% python3 -q
>>> import numpy as np
>>> from numpy import linalg as LA
>>> np.set_printoptions(precision=2, suppress=True, linewidth=140)
>>> def rnd(a):
...     return np.round(a, 2) + 0
... 
>>> J = np.loadtxt("m.csv", delimiter=",")
>>> J
array([[ 0.2, -0.4, -1.6],
       [ 0.5,  0.4, -0.7],
       [ 1.1, -1.3,  2.9],
       [ 0.1, -0.3,  1.7],
       [ 0.7, -0.6, -0.5],
       [-0.7, -0.8, -0.1],
       [ 0.9, -1.5,  0.8],
       [-0.3,  0.8, -1.2],
       [ 0.2,  0.6, -0.7],
       [ 2.5,  0.5, -0.6],
       [-1.5, -0.9,  0.1],
       [-0.7,  2. , -0.5],
       [-0.2, -2. ,  0.6],
       [ 0.4,  1.3,  0.8],
       [-0.9,  0.8, -0.9],
       [-1. ,  0.9,  0.7],
       [ 1. , -1.2, -1.3],
       [-1.8, -1.3, -1.4],
       [ 0.9, -0.2, -0.7],
       [ 0.8, -1.3, -0.5],
       [ 0.8,  0.8,  0. ],
       [ 3. ,  4. , 10. ]])
>>> d = LA.norm(J[:, None] - J[None], axis=-1)
>>> np.flatnonzero(d[0] < d.mean() / 2)
array([ 0,  1,  4,  7,  8, 16, 18, 19])
>>> Ac = J - J.mean(axis=0)
>>> vecs = LA.svd(Ac)[2][:1]
>>> M2 = Ac - Ac @ vecs.T @ vecs
>>> rnd(M2.std(axis=0))
array([0.9 , 1.03, 0.44])
>>> rnd((Ac @ vecs.T).std(axis=0))
array([2.57])
>>> rnd(np.cov(Ac @ vecs.T, rowvar=False))
np.float64(6.91)
>>> E = np.load("block13.npy")
>>> E
array([[3.05, 2.  , 1.  ],
       [2.  , 1.05, 1.  ],
       [3.  , 2.  , 1.05]])
>>> G = E.T @ E
>>> rnd(np.trace(G)), rnd((E ** 2).sum())
(np.float64(34.51), np.float64(34.51))
>>> rnd(np.diag(G))
array([22.3,  9.1,  3.1])
>>> Ac = (J - J.mean(axis=0)) / J.std(axis=0)
>>> rnd(Ac.std(axis=0))
array([1., 1., 1.])
>>> np.argwhere(np.abs(Ac) > 2)
array([[21,  0],
       [21,  1],
       [21,  2]])
>>> coef = LA.lstsq(np.delete(Ac, 1, axis=1), Ac[:, 1])[0]
>>> np.abs(coef).argmax()
np.int64(1)
>>> U, s, Vt = LA.svd(E)
>>> rnd(s)
array([5.86, 0.38, 0.04])
>>> M2 = U[:, :1] @ np.diag(s[:1]) @ Vt[:1]
>>> rnd(LA.norm(E - M2, 2)), rnd(s[1])
(np.float64(0.38), np.float64(0.38))
>>> LA.matrix_rank(M2)
np.int64(1)
>>> ev, vecs = LA.eig(E)
>>> rnd(np.prod(ev))
np.float64(-0.09)
>>> rnd(np.sort(LA.eigvals(E.T)))
array([-0.32,  0.05,  5.42])
>>> rnd(E @ vecs[:, 0] - ev[0] * vecs[:, 0])
array([0., 0., 0.])
>>> mat = np.load("out14.npy")
>>> mat
array([[ -1.94,  -1.8 , -11.95],
       [  3.31, -11.81,  -7.72],
       [  2.18,  17.86,  -7.37],
       [  1.18, -24.5 ,   0.97],
       [  2.52,   5.7 ,   0.84],
       [  8.19,   7.75,   2.5 ],
       [  6.9 ,   9.66,  -4.38],
       [ -4.91, -11.52,   3.84],
       [ -3.66,  -9.16,  15.19],
       [  1.01, -22.47,   5.67],
       [ -9.75,   6.73,   6.77],
       [ -2.57, -11.3 ,  -6.98],
       [  1.33, -10.37,  -9.66],
       [  5.58, -20.46,  -3.3 ],
       [ -4.41, -15.73,  -4.27]])
>>> lab = mat[:, 2] > np.median(mat[:, 2])
>>> u = mat[lab].mean(axis=0) - mat[~lab].mean(axis=0)
>>> rnd(u)
array([-2.07, -1.29, 12.07])
>>> lab.astype(int)
array([0, 0, 0, 1, 1, 1, 0, 1, 1, 1, 1, 0, 0, 0, 0])
>>> ((mat - mat.mean(axis=0)) @ u > 0).astype(int)
array([0, 0, 0, 1, 1, 1, 0, 1, 1, 1, 1, 0, 0, 0, 0])
>>> (((mat - mat.mean(axis=0)) @ u > 0) == lab).mean()
np.float64(1.0)
>>> LA.cond(E) > 100
np.True_
>>> rnd(np.abs(LA.svd(E)[2][-1]))
array([0.59, 0.62, 0.52])
>>> rnd(LA.norm(E, 2) / LA.norm(E))
np.float64(1.0)
>>> Ac = mat - mat.mean(axis=0)
>>> U, s, Vt = LA.svd(Ac, full_matrices=False)
>>> np.searchsorted(np.cumsum(s ** 2) / (s ** 2).sum(), 0.9) + 1
np.int64(2)
>>> rnd((s ** 2).sum() ** 2 / (s ** 4).sum())
np.float64(1.87)
>>> LA.matrix_rank(Ac)
np.int64(3)
>>> rnd(s)
array([48.77, 27.96, 16.83])
>>> rnd(Vt[0] * np.sign(Vt[0, np.abs(Vt[0]).argmax()]))
array([ 0.07,  0.99, -0.09])
>>> rnd(Ac.mean(axis=0))
array([0., 0., 0.])
>>> proj = mat @ LA.solve(mat.T @ mat, mat.T)
>>> rnd(LA.eigvalsh(proj))
array([0., 0., 0., 0., 0., 0., 0., 0., 0., 0., 0., 0., 1., 1., 1.])
>>> rnd(np.diag(proj))
array([0.24, 0.14, 0.18, 0.22, 0.03, 0.27, 0.17, 0.11, 0.32, 0.24, 0.32, 0.15, 0.16, 0.26, 0.18])
>>> np.allclose(proj @ proj, proj)
True
>>> LA.matrix_rank(np.eye(15) - proj)
np.int64(12)
>>> rnd(np.trace(proj))
np.float64(3.0)
>>> rng = np.random.default_rng(644895)
>>> A = np.eye(3, dtype=int)[rng.permutation(3)]
>>> A
array([[1, 0, 0],
       [0, 1, 0],
       [0, 0, 1]])
>>> np.allclose(A @ A.T, A.T @ A)
True
>>> A @ A
array([[1, 0, 0],
       [0, 1, 0],
       [0, 0, 1]])
>>> rnd(np.abs(LA.eigvals(A)).max())
np.float64(1.0)
>>> LA.matrix_power(A, 4)
array([[1, 0, 0],
       [0, 1, 0],
       [0, 0, 1]])
>>> m1 = np.loadtxt("data.csv", delimiter=",")
>>> m1
array([[1.  , 0.7 , 0.49, 0.34],
       [0.7 , 1.  , 0.7 , 0.49],
       [0.49, 0.7 , 1.  , 0.7 ],
       [0.34, 0.49, 0.7 , 1.  ]])
>>> low = LA.cholesky(m1)
>>> rnd(np.prod(np.diag(low)) ** 2), rnd(LA.det(m1))
(np.float64(0.13), np.float64(0.13))
>>> rnd(low)
array([[1.  , 0.  , 0.  , 0.  ],
       [0.7 , 0.71, 0.  , 0.  ],
       [0.49, 0.5 , 0.71, 0.  ],
       [0.34, 0.35, 0.5 , 0.71]])
>>> rnd(np.diag(low) ** 2)
array([1.  , 0.51, 0.51, 0.51])
>>> m1 / np.sqrt(np.outer(np.diag(m1), np.diag(m1)))
array([[1.  , 0.7 , 0.49, 0.34],
       [0.7 , 1.  , 0.7 , 0.49],
       [0.49, 0.7 , 1.  , 0.7 ],
       [0.34, 0.49, 0.7 , 1.  ]])
>>> rnd(LA.matrix_power(low, 2))
array([[1.  , 0.  , 0.  , 0.  ],
       [1.2 , 0.51, 0.  , 0.  ],
       [1.19, 0.71, 0.51, 0.  ],
       [1.07, 0.75, 0.71, 0.51]])
>>> rnd((low - low.T) / 2)
array([[ 0.  , -0.35, -0.24, -0.17],
       [ 0.35,  0.  , -0.25, -0.18],
       [ 0.24,  0.25,  0.  , -0.25],
       [ 0.17,  0.18,  0.25,  0.  ]])
>>> u = np.array([-4, -5, 0, 1])
>>> data = np.array([np.roll(u, i) for i in range(4)])
>>> data
array([[-4, -5,  0,  1],
       [ 1, -4, -5,  0],
       [ 0,  1, -4, -5],
       [-5,  0,  1, -4]])
>>> np.trace(data)
np.int64(-16)
>>> np.allclose(data, data.T)
False
>>> rnd(np.abs(LA.eigvals(data)).max())
np.float64(8.0)
>>> x0 = np.array([-1, -4, 9, -1])
>>> a = np.maximum(m1 @ x0, 0)
>>> m1 * (a > 1e-9)[:, None]
array([[1.  , 0.7 , 0.49, 0.34],
       [0.7 , 1.  , 0.7 , 0.49],
       [0.49, 0.7 , 1.  , 0.7 ],
       [0.34, 0.49, 0.7 , 1.  ]])
>>> rnd(np.tanh(m1 @ x0))
array([0.26, 0.8 , 1.  , 1.  ])
>>> rnd(a)
array([0.27, 1.11, 5.01, 3.  ])
>>> rnd(np.maximum(m1 @ (3 * x0), 0))
array([ 0.81,  3.33, 15.03,  9.  ])
>>> X = np.load("dump.npy")
>>> X
array([[ 5, -3, -5, -1],
       [-3,  5, -3, -5],
       [-5, -3,  5, -3],
       [-1, -5, -3,  5]])
>>> M2 = LA.inv(X)
>>> (np.abs(M2) > 1e-9).astype(int)
array([[1, 1, 1, 1],
       [1, 1, 1, 1],
       [1, 1, 1, 1],
       [1, 1, 1, 1]])
>>> rnd(LA.det(X) * M2)
array([[-180.,  232.,  120.,  268.],
       [ 232.,  -80.,  256.,  120.],
       [ 120.,  256.,  -80.,  232.],
       [ 268.,  120.,  232., -180.]])
>>> rnd(M2)
array([[ 0.07, -0.09, -0.05, -0.11],
       [-0.09,  0.03, -0.1 , -0.05],
       [-0.05, -0.1 ,  0.03, -0.09],
       [-0.11, -0.05, -0.09,  0.07]])
>>> rnd(LA.inv(M2))
array([[ 5., -3., -5., -1.],
       [-3.,  5., -3., -5.],
       [-5., -3.,  5., -3.],
       [-1., -5., -3.,  5.]])
>>> u, g = X[2], X[0]
>>> u @ g
np.int64(-38)
>>> u @ u
np.int64(68)
>>> pr = (u @ g) / (u @ u) * u
>>> LA.matrix_rank(np.outer(u, g))
np.int64(1)
>>> np.einsum("ij,ji->", X, X)
np.int64(256)
>>> rnd(LA.det(X[::-1]))
np.float64(-2464.0)
>>> rnd(np.poly(X))
array([    1.,   -20.,    72.,   520., -2464.])
>>> rnd(LA.det(2 * X)), rnd(LA.det(X))
(np.float64(-39424.0), np.float64(-2464.0))
>>> np.kron(np.eye(2, dtype=int), X)
array([[ 5, -3, -5, -1,  0,  0,  0,  0],
       [-3,  5, -3, -5,  0,  0,  0,  0],
       [-5, -3,  5, -3,  0,  0,  0,  0],
       [-1, -5, -3,  5,  0,  0,  0,  0],
       [ 0,  0,  0,  0,  5, -3, -5, -1],
       [ 0,  0,  0,  0, -3,  5, -3, -5],
       [ 0,  0,  0,  0, -5, -3,  5, -3],
       [ 0,  0,  0,  0, -1, -5, -3,  5]])
>>> rnd(LA.eigvals(X))
array([-5.06,  4.76, 11.06,  9.24])
>>> np.einsum("ii->", X)
np.int64(20)
>>> rnd(LA.eigvals(X).sum().real)
np.float64(20.0)
>>> rnd(LA.det(X.T))
np.float64(-2464.0)
>>> ev, vecs = LA.eigh(X)
>>> x0 = np.array([2, 0, 1, 5])
>>> rnd(x0 @ X @ x0 / (x0 @ x0)), rnd(ev[0]), rnd(ev[-1])
(np.float64(2.67), np.float64(-5.06), np.float64(11.06))
>>> rnd(vecs * np.abs(ev) @ vecs.T)
array([[ 7.22, -0.49, -2.49,  1.22],
       [-0.49,  7.85, -0.15, -2.49],
       [-2.49, -0.15,  7.85, -0.49],
       [ 1.22, -2.49, -0.49,  7.22]])
>>> x0 @ X @ x0
np.int64(80)
>>> (np.sign(vecs[:, -1].round(6)) == np.sign(vecs[0, -1].round(6))).astype(int)
array([1, 0, 0, 1])
>>> rnd(LA.eigvalsh(X[1:, 1:]))
array([-2.42,  7.42, 10.  ])
>>> ev, vecs = LA.eigh(X)
>>> np.abs(vecs[:, -1]).round(6).argmax()
np.int64(0)
>>> rnd(np.abs(vecs[:, -1]))
array([0.53, 0.47, 0.47, 0.53])
>>> rnd(vecs @ np.diag(ev) @ vecs.T)
array([[ 5., -3., -5., -1.],
       [-3.,  5., -3., -5.],
       [-5., -3.,  5., -3.],
       [-1., -5., -3.,  5.]])
>>> W0 = np.arange(12).reshape(3, 4) + -3
>>> W0
array([[-3, -2, -1,  0],
       [ 1,  2,  3,  4],
       [ 5,  6,  7,  8]])
>>> U, s, Vt = LA.svd(W0)
>>> rnd(s)
array([14.45,  3.03,  0.  ])
>>> np.argmax(s[:-1] / (s[1:] + 1e-6)) + 1
np.int64(2)
>>> M2 = U[:, :2] @ np.diag(s[:2]) @ Vt[:2]
>>> rnd(LA.norm(W0 - M2, 2)), rnd(s[2])
(np.float64(0.0), np.float64(0.0))
>>> LA.matrix_rank(M2)
np.int64(2)
>>> rnd(M2)
array([[-3., -2., -1.,  0.],
       [ 1.,  2.,  3.,  4.],
       [ 5.,  6.,  7.,  8.]])
>>> U, s, Vt = LA.svd(W0)
>>> vecs = Vt[:(s > 1e-8).sum()]
>>> x0 = W0[0] + -2 * W0[1] + rng.integers(2) * np.eye(4)[1]
>>> x0
array([-5., -6., -7., -8.])
>>> np.allclose(vecs.T @ vecs @ x0, x0)
True
>>> rnd(LA.norm(x0 - vecs.T @ vecs @ x0))
np.float64(0.0)
>>> np.unique(W0.round(6), axis=0).shape
(3, 4)
>>> rnd(W0 @ LA.pinv(W0) @ W0)
array([[-3., -2., -1.,  0.],
       [ 1.,  2.,  3.,  4.],
       [ 5.,  6.,  7.,  8.]])
>>> rnd(np.trace(LA.pinv(W0) @ W0))
np.float64(2.0)
>>> np.abs(np.diag(LA.qr(W0)[1])) > 1e-9
array([ True,  True, False])
>>> np.allclose(W0[:-1].T @ LA.lstsq(W0[:-1].T, W0[-1])[0], W0[-1])
True
>>> M2 = np.array([[3, 3], [3, 0], [3, 2], [1, 1]])
>>> np.einsum("ik,kj->ji", W0, M2)
array([[-18,  22,  62],
       [-11,  13,  37]])
>>> W0 @ M2
array([[-18, -11],
       [ 22,  13],
       [ 62,  37]])
>>> np.vstack([W0, M2.T]).shape
(5, 4)
>>> t3 = np.stack([W0, -1 * W0, W0[::-1]])
>>> rnd(LA.norm(t3, axis=(1, 2)))
array([14.76, 14.76, 14.76])
>>> t3.shape
(3, 3, 4)
>>> LA.matrix_rank(t3.reshape(3, -1))
np.int64(2)
>>> LA.matrix_rank(t3)
array([2, 2, 2])
